$ python -q
>>> import numpy as np
>>> from numpy import linalg as LA
>>> np.set_printoptions(suppress=True, linewidth=120)
>>> def rnd(a):
...     return np.round(a, 2) + 0
... 
>>> rng = np.random.default_rng(33)
>>> z = rng.integers(0, 3, 4)
>>> K = np.triu((z[:, None] == z) & (rng.random((4, 4)) < 0.8), 1).astype(int)
>>> K += K.T
>>> K
array([[0, 0, 0, 0],
       [0, 0, 1, 1],
       [0, 1, 0, 1],
       [0, 1, 1, 0]])
>>> evals, V = LA.eigh(K)
>>> vec = np.array([4, 9, 0, 5])
>>> rnd(LA.eigvalsh(K[1:, 1:]))
array([-1., -1.,  2.])
>>> rnd(vec @ K @ vec / (vec @ vec)), rnd(evals[0]), rnd(evals[-1])
(np.float64(0.74), np.float64(-1.0), np.float64(2.0))
>>> rnd(V * np.maximum(evals, 0) @ V.T)
array([[0.  , 0.  , 0.  , 0.  ],
       [0.  , 0.67, 0.67, 0.67],
       [0.  , 0.67, 0.67, 0.67],
       [0.  , 0.67, 0.67, 0.67]])
>>> Uu, sigma, VT = LA.svd(K)
>>> np.argmax(sigma[:-1] / (sigma[1:] + 1e-6)) + 1
np.int64(3)
>>> out = Uu[:, :3] @ np.diag(sigma[:3]) @ VT[:3]
>>> print(rnd(np.abs(K - out).max()))
0.0
>>> rnd(LA.norm(K - out) / LA.norm(K))
np.float64(0.0)
>>> hat = np.triu(np.array([[1, 2, 2, 3], [0, 3, 1, 1], [0, 1, 2, 0], [2, 3, 2, 0]]), 1) + np.eye(4)
>>> out = hat @ K @ LA.inv(hat)
>>> out
array([[ 0.,  5.,  0., -1.],
       [ 0.,  2.,  0.,  0.],
       [ 0.,  1., -1.,  0.],
       [ 0.,  1.,  0., -1.]])
>>> print(rnd(LA.det(out)))
0.0
>>> hat @ K - K @ hat
array([[ 0.,  5.,  5.,  4.],
       [ 0.,  2.,  1.,  1.],
       [ 0.,  0., -1., -1.],
       [ 0.,  0., -1., -1.]])
>>> np.trace(out), np.trace(K)
(np.float64(0.0), np.int64(0))
>>> LA.matrix_rank(out)
np.int64(3)
>>> Uu, sigma, VT = LA.svd(out)
>>> V = VT[:(sigma > 1e-8).sum()]
>>> vec = out[0] + 5 * out[3] + rng.integers(2) * np.eye(4)[0]
>>> vec
array([ 0., 10.,  0., -6.])
>>> np.allclose(V.T @ V @ vec, vec)
True
>>> print(rnd(np.diag(V.T @ V)))
[0. 1. 1. 1.]
>>> rnd(V.T @ V)
array([[0., 0., 0., 0.],
       [0., 1., 0., 0.],
       [0., 0., 1., 0.],
       [0., 0., 0., 1.]])
>>> rnd(LA.norm(vec - V.T @ V @ vec))
np.float64(0.0)
>>> K @ K
array([[0, 0, 0, 0],
       [0, 2, 1, 1],
       [0, 1, 2, 1],
       [0, 1, 1, 2]])
>>> Lm = np.diag(K.sum(axis=1)) - K
>>> (LA.eigvalsh(Lm) < 1e-8).sum()
np.int64(2)
>>> LA.matrix_rank(Lm)
np.int64(2)
>>> Lm
array([[ 0,  0,  0,  0],
       [ 0,  2, -1, -1],
       [ 0, -1,  2, -1],
       [ 0, -1, -1,  2]])
>>> rnd(LA.eigvalsh(Lm))
array([0., 0., 3., 3.])
>>> arr = np.array([[3, 0, 1], [3, 1, 2], [3, 3, 0]])
>>> arr[-1] = arr[0] + -2 * arr[1]
>>> print(arr)
[[ 3  0  1]
 [ 3  1  2]
 [-3 -2 -3]]
>>> out = arr + rng.integers(-2, 3, (3, 2)) @ rng.integers(-2, 3, (2, 3))
>>> out
array([[ 4, -1,  0],
       [ 1,  3,  4],
       [-1, -4, -5]])
>>> np.abs(out - arr).sum(axis=1)
array([3, 6, 6])
>>> out - arr
array([[ 1, -1, -1],
       [-2,  2,  2],
       [ 2, -2, -2]])
>>> LA.matrix_rank(out - arr, tol=1e-8)
np.int64(1)
>>> z = rng.permutation(4)
>>> z
array([2, 1, 3, 0])
>>> out = K[z][:, z]
>>> rnd(LA.det(out)), rnd(LA.det(K[z]))
(np.float64(0.0), np.float64(0.0))
>>> print(rnd(np.sort(np.abs(LA.eigvals(out)))))
[0. 1. 1. 2.]
>>> np.diag(out)
array([0, 0, 0, 0])
>>> [round(float(x), 2) for x in LA.svd(arr, compute_uv=False)[:3]]
[6.59, 1.62, 0.0]
>>> LA.matrix_rank(arr, rtol=0.1)
np.int64(2)
>>> f, g = arr[0], arr[1]
>>> f @ g
np.int64(11)
>>> f @ f
np.int64(10)
>>> p = (f @ g) / (f @ f) * f
>>> rnd((g - p) @ f)
np.float64(0.0)
>>> print(rnd(g - p))
[-0.3  1.   0.9]
>>> np.outer(f, g)
array([[9, 3, 6],
       [0, 0, 0],
       [3, 1, 2]])
>>> LA.matrix_rank(np.outer(f, g))
np.int64(1)
>>> Uu, sigma, VT = LA.svd(arr)
>>> rnd(sigma)
array([6.59, 1.62, 0.  ])
>>> out = Uu[:, :2] @ np.diag(sigma[:2]) @ VT[:2]
>>> rnd(LA.norm(arr - out) / LA.norm(arr))
np.float64(0.0)
>>> print(rnd(out))
[[ 3.  0.  1.]
 [ 3.  1.  2.]
 [-3. -2. -3.]]
>>> print(LA.matrix_rank(out))
2
>>> E = np.array([[-30, 0, 3, -3], [-2, -29, 1, -2], [-1, -2, 9, 3], [-1, 0, 3, -1]])
>>> W1 = np.array([[5, -3, 1, 5, 2, 0],
...     [-3, -5, 4, 5, -5, -5],
...     [2, -4, -4, -5, 1, -4],
...     [3, 2, 1, 1, 3, 0]])
>>> c = np.array([-1, 7, 7, 0, -1, 0])
>>> H = np.maximum(E @ W1 + c, 0)
>>> LA.matrix_rank(H)
np.int64(3)
>>> cent = np.array([[4, 0], [5, 1], [6, 4], [8, 1], [7, 6], [3, 3]])
>>> H @ cent
array([[ 395,   79],
       [2406, 1383],
       [ 283,  150],
       [   0,    0]])
